% python3 -q
>>> import numpy as np
>>> np.set_printoptions(precision=2, suppress=True, linewidth=140, sign=" ")
>>> def rnd(a):
...     return np.round(a, 2) + 0
... 
>>> W0 = np.load("mat.npy")
>>> W0
array([[ 1.  ,  0.7 ,  0.49,  0.34,  0.24,  0.17,  0.12,  0.08],
       [ 0.7 ,  1.  ,  0.7 ,  0.49,  0.34,  0.24,  0.17,  0.12],
       [ 0.49,  0.7 ,  1.  ,  0.7 ,  0.49,  0.34,  0.24,  0.17],
       [ 0.34,  0.49,  0.7 ,  1.  ,  0.7 ,  0.49,  0.34,  0.24],
       [ 0.24,  0.34,  0.49,  0.7 ,  1.  ,  0.7 ,  0.49,  0.34],
       [ 0.17,  0.24,  0.34,  0.49,  0.7 ,  1.  ,  0.7 ,  0.49],
       [ 0.12,  0.17,  0.24,  0.34,  0.49,  0.7 ,  1.  ,  0.7 ],
       [ 0.08,  0.12,  0.17,  0.24,  0.34,  0.49,  0.7 ,  1.  ]])
>>> x = np.ones(8)
>>> for _ in range(3):
...     x = W0 @ x
...     x /= np.linalg.norm(x)
...     print(round(x @ W0 @ x, 2))
... 
3.89
3.9
3.9
>>> rnd(x)
array([ 0.27,  0.34,  0.38,  0.41,  0.41,  0.38,  0.34,  0.27])
>>> other = np.linalg.inv(W0)
>>> (np.abs(other) > 1e-9).astype(int)
array([[ 1,  1,  1,  1,  1,  1,  1,  1],
       [ 1,  1,  1,  1,  1,  1,  1,  1],
       [ 1,  1,  1,  1,  1,  1,  1,  1],
       [ 1,  1,  1,  1,  1,  1,  1,  1],
       [ 1,  1,  1,  1,  1,  1,  1,  1],
       [ 1,  1,  1,  1,  1,  1,  1,  1],
       [ 1,  1,  1,  1,  1,  1,  1,  1],
       [ 1,  1,  1,  1,  1,  1,  1,  1]])
>>> np.allclose(other, W0.T)
False
>>> rnd(np.linalg.cond(W0))
np.float64(20.97)
>>> rnd(other)
array([[ 1.96, -1.37, -0.01,  0.02, -0.01,  0.  , -0.01,  0.02],
       [-1.37,  2.92, -1.37, -0.02,  0.03, -0.01,  0.  , -0.01],
       [-0.01, -1.37,  2.92, -1.37, -0.02,  0.03, -0.01,  0.  ],
       [ 0.02, -0.02, -1.37,  2.92, -1.37, -0.02,  0.03, -0.01],
       [-0.01,  0.03, -0.02, -1.37,  2.92, -1.37, -0.02,  0.02],
       [ 0.  , -0.01,  0.03, -0.02, -1.37,  2.92, -1.37, -0.01],
       [-0.01,  0.  , -0.01,  0.03, -0.02, -1.37,  2.92, -1.37],
       [ 0.02, -0.01,  0.  , -0.01,  0.02, -0.01, -1.37,  1.96]])
>>> u = np.array([-1, -1, 0])
>>> rnd(np.convolve(W0[6], u))
array([-0.12, -0.29, -0.41, -0.58, -0.83, -1.19, -1.7 , -1.7 , -0.7 ,  0.  ])
>>> rnd(np.cross(W0[6, :3], W0[7, :3]))
array([ 0.,  0.,  0.])
>>> arr = np.array([[1.0, 1.3, -0.6, -0.1, -1.5, 0.4, -1.1],
...     [-0.3, -0.2, -0.5, 1.2, -1.2, -0.7, 0.4],
...     [1.1, 0.5, 0.0, -0.3, 0.9, 0.4, -1.4],
...     [1.5, -0.9, -0.1, -0.8, 0.0, 0.9, 0.9],
...     [-2.1, -2.1, 1.0, 1.4, 1.1, -0.5, 1.8],
...     [0.4, -1.1, -0.7, -1.5, 2.2, -0.6, -0.9],
...     [0.6, -0.2, 2.1, -0.8, 0.3, 0.3, 0.0],
...     [0.0, 2.9, -1.2, -1.4, 1.1, 0.3, -0.3],
...     [-1.1, 0.0, -0.6, -0.9, -0.4, -0.6, 0.0],
...     [2.5, -0.6, -0.8, -1.2, 1.6, -1.0, 1.3],
...     [0.1, 0.4, -1.4, 1.8, -0.4, -0.3, 0.9],
...     [-0.5, 1.4, 1.3, -1.1, -0.8, -0.5, 0.9],
...     [0.1, 0.8, 1.0, -2.0, -2.5, -1.2, 0.6],
...     [0.5, 0.4, 0.2, -1.0, -0.3, -1.2, -0.5]])
>>> arr
array([[ 1. ,  1.3, -0.6, -0.1, -1.5,  0.4, -1.1],
       [-0.3, -0.2, -0.5,  1.2, -1.2, -0.7,  0.4],
       [ 1.1,  0.5,  0. , -0.3,  0.9,  0.4, -1.4],
       [ 1.5, -0.9, -0.1, -0.8,  0. ,  0.9,  0.9],
       [-2.1, -2.1,  1. ,  1.4,  1.1, -0.5,  1.8],
       [ 0.4, -1.1, -0.7, -1.5,  2.2, -0.6, -0.9],
       [ 0.6, -0.2,  2.1, -0.8,  0.3,  0.3,  0. ],
       [ 0. ,  2.9, -1.2, -1.4,  1.1,  0.3, -0.3],
       [-1.1,  0. , -0.6, -0.9, -0.4, -0.6,  0. ],
       [ 2.5, -0.6, -0.8, -1.2,  1.6, -1. ,  1.3],
       [ 0.1,  0.4, -1.4,  1.8, -0.4, -0.3,  0.9],
       [-0.5,  1.4,  1.3, -1.1, -0.8, -0.5,  0.9],
       [ 0.1,  0.8,  1. , -2. , -2.5, -1.2,  0.6],
       [ 0.5,  0.4,  0.2, -1. , -0.3, -1.2, -0.5]])
>>> x = np.array([-3, -1, -1, -2, 5, -1, 2])
>>> target = arr @ x
>>> rnd(np.linalg.pinv(arr) @ arr)
array([[ 1.,  0.,  0.,  0.,  0.,  0.,  0.],
       [ 0.,  1.,  0.,  0.,  0.,  0.,  0.],
       [ 0.,  0.,  1.,  0.,  0.,  0.,  0.],
       [ 0.,  0.,  0.,  1.,  0.,  0.,  0.],
       [ 0.,  0.,  0.,  0.,  1.,  0.,  0.],
       [ 0.,  0.,  0.,  0.,  0.,  1.,  0.],
       [ 0.,  0.,  0.,  0.,  0.,  0.,  1.]])
>>> rnd(np.linalg.lstsq(arr, target)[0])
array([-3., -1., -1., -2.,  5., -1.,  2.])
>>> rng = np.random.default_rng(11764)
>>> target = target + 0.1 * rng.normal(size=14)
>>> rnd(target)
array([-13.56,  -5.22,  -2.03,  -1.06,  14.06,  13.52,  -0.74,   5.61,   4.37,   7.87,  -2.87,  -0.74,  -8.37,  -1.46])
>>> b, *_ = np.linalg.lstsq(arr, target)
>>> rnd(b)
array([-3.  , -1.03, -1.  , -2.  ,  5.  , -0.99,  1.95])
>>> rnd(np.linalg.norm(target - arr @ b))
np.float64(0.33)
>>> b.round()
array([-3., -1., -1., -2.,  5., -1.,  2.])
